$ python -q
>>> import numpy as np
>>> np.set_printoptions(suppress=True, linewidth=200)
>>> data = np.array([[0.0, 1.0, 0.0, 1.0, 0.0, 0.0, 0.0],
...     [1.0, 2.0, 1.0, 2.0, 0.0, 0.0, 0.0],
...     [3.0, 3.0, 1.0, 3.0, 0.0, 0.0, 0.0],
...     [3.0, 0.0, 2.0, 2.0, 0.0, 0.0, 0.0],
...     [0.0, 0.0, 0.0, 0.0, 1.0, 0.0, 3.0],
...     [0.0, 0.0, 0.0, 0.0, 1.0, 2.0, 3.0],
...     [0.0, 0.0, 0.0, 0.0, 2.0, 0.0, 1.0]])
>>> # 2 blocks once reordered
>>> np.flatnonzero(np.linalg.matrix_power((data != 0) + (data.T != 0) + np.eye(7), 7)[4])
array([4, 5, 6])
>>> (np.linalg.matrix_power((data != 0) + (data.T != 0) + np.eye(7), 7) > 0).astype(int)
array([[1, 1, 1, 1, 0, 0, 0],
       [1, 1, 1, 1, 0, 0, 0],
       [1, 1, 1, 1, 0, 0, 0],
       [1, 1, 1, 1, 0, 0, 0],
       [0, 0, 0, 0, 1, 1, 1],
       [0, 0, 0, 0, 1, 1, 1],
       [0, 0, 0, 0, 1, 1, 1]])
>>> (data != 0).astype(int)
array([[0, 1, 0, 1, 0, 0, 0],
       [1, 1, 1, 1, 0, 0, 0],
       [1, 1, 1, 1, 0, 0, 0],
       [1, 0, 1, 1, 0, 0, 0],
       [0, 0, 0, 0, 1, 0, 1],
       [0, 0, 0, 0, 1, 1, 1],
       [0, 0, 0, 0, 1, 0, 1]])
>>> round(float(np.linalg.det(data)), 2)
-40.0
>>> rng = np.random.default_rng(528)
>>> E = np.eye(3, dtype=int)[rng.permutation(3)]
>>> E
array([[0, 0, 1],
       [0, 1, 0],
       [1, 0, 0]])
>>> hat = np.triu(np.array([[2, -2, 1], [-1, -1, 1], [-1, -1, -2]]), 1) + np.eye(3)
>>> A2 = hat @ E @ np.linalg.inv(hat)
>>> A2
array([[ 1.,  0.,  0.],
       [ 1.,  3., -4.],
       [ 1.,  2., -3.]])
>>> x = np.array([-1, -5, 4])
>>> target = E @ x
>>> target
array([ 4, -5, -1])
>>> np.round(np.linalg.solve(E, 4 * target), 2)
array([ -4., -20.,  16.])
>>> np.round(np.linalg.solve(E, target), 2)
array([-1., -5.,  4.])
>>> np.round(np.linalg.solve(E, target + E[:, 0]), 2)
array([ 0., -5.,  4.])
>>> X = np.load("arr.npy")
>>> X.round(2)
array([[ 0.16,  0.16,  1.2 ,  0.05,  1.4 ,  0.59,  0.42],
       [ 0.58,  1.44, -0.11,  0.06, -0.56,  0.19,  1.11],
       [ 0.66, -0.73,  0.53, -1.07, -0.24, -0.97,  0.77],
       [-1.4 ,  0.75,  0.38, -0.14,  0.2 , -1.13,  0.09],
       [-0.66,  0.16, -0.3 , -1.56, -0.05,  1.  , -0.01],
       [-0.9 , -0.84,  0.29,  0.61, -0.65,  0.56,  1.13],
       [ 0.08,  0.26,  1.39, -0.05, -1.1 ,  0.29, -0.84]])
>>> np.allclose(X, X.T)
False
>>> np.linalg.determinant(X)
Traceback (most recent call last):
  File "<python-input-23>", line 1, in <module>
    np.linalg.determinant(X)
    ^^^^^^^^^^^^^^^^^^^^^
AttributeError: module 'numpy.linalg' has no attribute 'determinant'
>>> X.inv()
Traceback (most recent call last):
  File "<python-input-24>", line 1, in <module>
    X.inv()
    ^^^^^
AttributeError: 'numpy.ndarray' object has no attribute 'inv'
>>> A2 = X / np.linalg.norm(X, axis=1, keepdims=True)
>>> C2 = A2 @ A2.T
>>> (C2 - 2 * np.eye(7)).round(6).argmax(axis=1)
array([1, 0, 0, 0, 0, 0, 0])
>>> (np.abs(C2) > 0.9).astype(int)
array([[1, 0, 0, 0, 0, 0, 0],
       [0, 1, 0, 0, 0, 0, 0],
       [0, 0, 1, 0, 0, 0, 0],
       [0, 0, 0, 1, 0, 0, 0],
       [0, 0, 0, 0, 1, 0, 0],
       [0, 0, 0, 0, 0, 1, 0],
       [0, 0, 0, 0, 0, 0, 1]])
>>> C2[4].round(2) + 0
array([0., 0., 0., 0., 1., 0., 0.])
